$ python3 -q
>>> import numpy as np
>>> from numpy import linalg as LA
>>> np.set_printoptions(precision=3, suppress=True, linewidth=140, sign=" ")
>>> E = np.loadtxt("w.csv", delimiter=",")
>>> E
array([[ 10.124,   3.825,  -6.421,  10.913],
       [-10.372,  -6.039,   7.054,  -8.064],
       [-11.498,  -5.698,   7.826,  -8.569],
       [  9.985,   3.643,  -7.052,   9.595],
       [-10.507,  -6.779,   5.414,  -8.576],
       [-10.473,  -9.098,   7.758,  -9.387],
       [  8.206,   4.079,  -6.029,  10.032],
       [-11.846,  -6.988,   6.185,  -8.106],
       [  6.602,  10.56 ,  -3.129,  13.314],
       [  8.238,   3.171,  -7.644,  10.051],
       [  8.328,   2.514,  -5.594,  10.908],
       [  5.025,  12.096,  -5.263,  13.384]])
>>> out = np.c_[E[:, :3] @ np.array([[3, 0, 4], [2, 0, 4], [0, 4, 3]]), np.array([2, 0, 1, 0, 1, 0, 1, 2, -2, 2, 0, -2])]
>>> out
array([[ 38.022, -25.684,  36.533,   2.   ],
       [-43.194,  28.216, -44.482,   0.   ],
       [-45.89 ,  31.304, -45.306,   1.   ],
       [ 37.241, -28.208,  33.356,   0.   ],
       [-45.079,  21.656, -52.902,   1.   ],
       [-49.615,  31.032, -55.01 ,   0.   ],
       [ 32.776, -24.116,  31.053,   1.   ],
       [-49.514,  24.74 , -56.781,   2.   ],
       [ 40.926, -12.516,  59.261,  -2.   ],
       [ 31.056, -30.576,  22.704,   2.   ],
       [ 30.012, -22.376,  26.586,   0.   ],
       [ 39.267, -21.052,  52.695,  -2.   ]])
>>> np.round(LA.lstsq(E, out[:, 0])[0], 3) + 0
array([ 3.,  2.,  0.,  0.])
>>> LA.matrix_rank(np.c_[E, out])
np.int64(5)
>>> Xs = (out - out.mean(axis=0)) / out.std(axis=0)
>>> np.argwhere(np.abs(Xs) > 2)
array([], shape=(0, 2), dtype=int64)
>>> Xs.std(axis=0)
array([ 1.,  1.,  1.,  1.])
>>> coef = LA.lstsq(np.delete(Xs, 1, axis=1), Xs[:, 1])[0]
>>> coef
array([-2.283,  1.325, -0.008])
>>> round(float(1 - np.var(Xs[:, 1] - np.delete(Xs, 1, axis=1) @ coef)), 3)
0.994
